$ ipython --no-banner

In [1]: import numpy as np

In [2]: import numpy.linalg as la

In [3]: np.set_printoptions(precision=2, suppress=True, linewidth=100, legacy="1.25")

In [4]: rnd = lambda a: np.round(a, 2) + 0

In [5]: feats = np.loadtxt("data.csv", delimiter=",")

In [6]: feats
Out[6]: 
array([[ 25.47,  28.97, -20.23],
       [ 25.27,  31.74, -18.09],
       [ 24.49,  30.65, -18.56],
       [ 25.76,  29.74, -19.92],
       [ 26.78,  30.49, -19.6 ],
       [ 24.41,  30.54, -17.71],
       [ 25.67,  30.51, -19.96],
       [ 25.25,  29.42, -20.19],
       [ 24.65,  28.41, -18.58],
       [ 26.28,  29.41, -20.7 ],
       [ 27.79,  29.7 , -19.66]])

In [7]: x = np.array([-2, 0, 2])

In [8]: h1 = np.maximum(feats @ x, 0)

In [9]: np.flatnonzero(h1 > 1e-9)
Out[9]: array([], dtype=int64)

In [10]: np.maximum(feats @ (3 * x), 0)
Out[10]: array([0., 0., 0., 0., 0., 0., 0., 0., 0., 0., 0.])

In [11]: h1
Out[11]: array([0., 0., 0., 0., 0., 0., 0., 0., 0., 0., 0.])

In [12]: rnd(np.abs(la.svd(feats)[2][-1]))
Out[12]: array([0.73, 0.19, 0.66])

In [13]: la.cond(feats) > 100
Out[13]: False

In [14]: rnd(la.norm(feats, 2) / la.norm(feats))
Out[14]: 1.0

In [15]: np.argsort(-la.norm(feats, axis=0).round(6), kind="stable")[:3]
Out[15]: array([1, 0, 2])

In [16]: Ac = feats - feats.mean(axis=0)

In [17]: U, sv, Vh = la.svd(Ac, full_matrices=False)

In [18]: la.matrix_rank(Ac)
Out[18]: 3

In [19]: np.abs(Vh[0]).argmax()
Out[19]: 2

In [20]: O, _ = la.qr(np.array([[0.5, 0.9, -1.4], [0.8, 0.2, -0.2], [0.3, 0.5, -0.1]]))

In [21]: vals = np.array([-1, -2, 2])

In [22]: m1 = O @ np.diag(vals) @ O.T

In [23]: rnd(m1)
Out[23]: 
array([[-0.82,  0.46, -1.53],
       [ 0.46, -1.34,  0.15],
       [-1.53,  0.15,  1.16]])

In [24]: t3 = np.stack([m1, -2 * m1, m1[::-1]])

In [25]: (t3 @ m1.T).shape
Out[25]: (3, 3, 3)

In [26]: rnd(la.norm(t3, axis=(1, 2)))
Out[26]: array([3., 6., 3.])

In [27]: [round(float(la.det(m1[:i, :i])), 2) + 0 for i in range(1, 4)]
Out[27]: [-0.82, 0.89, 4.0]

In [28]: M = np.load("m.npy")

In [29]: M
Out[29]: 
array([[ 49,  25,   5, -16,   3,  14, -14,  -4, -20],
       [ 25,  71,   3, -41, -22,  25, -14,  36, -32],
       [  5,   3,  52,  20, -28, -12,   8,   7,  24],
       [-16, -41,  20,  46,   3, -24,  10, -22,  28],
       [  3, -22, -28,   3,  48, -21,   7,  -2, -15],
       [ 14,  25, -12, -24, -21,  36, -21,  -3, -15],
       [-14, -14,   8,  10,   7, -21,  17,   0,  16],
       [ -4,  36,   7, -22,  -2,  -3,   0,  56, -25],
       [-20, -32,  24,  28, -15, -15,  16, -25,  41]])

In [30]: la.cond(M) > 100
Out[30]: True

In [31]: np.argsort(-la.norm(M, axis=0).round(6), kind="stable")[:3]
Out[31]: array([1, 3, 8])

In [32]: la.matrix_rank(M, rtol=0.1)
Out[32]: 5

In [33]: rnd(la.norm(M, 2) / la.norm(M))
Out[33]: 0.81
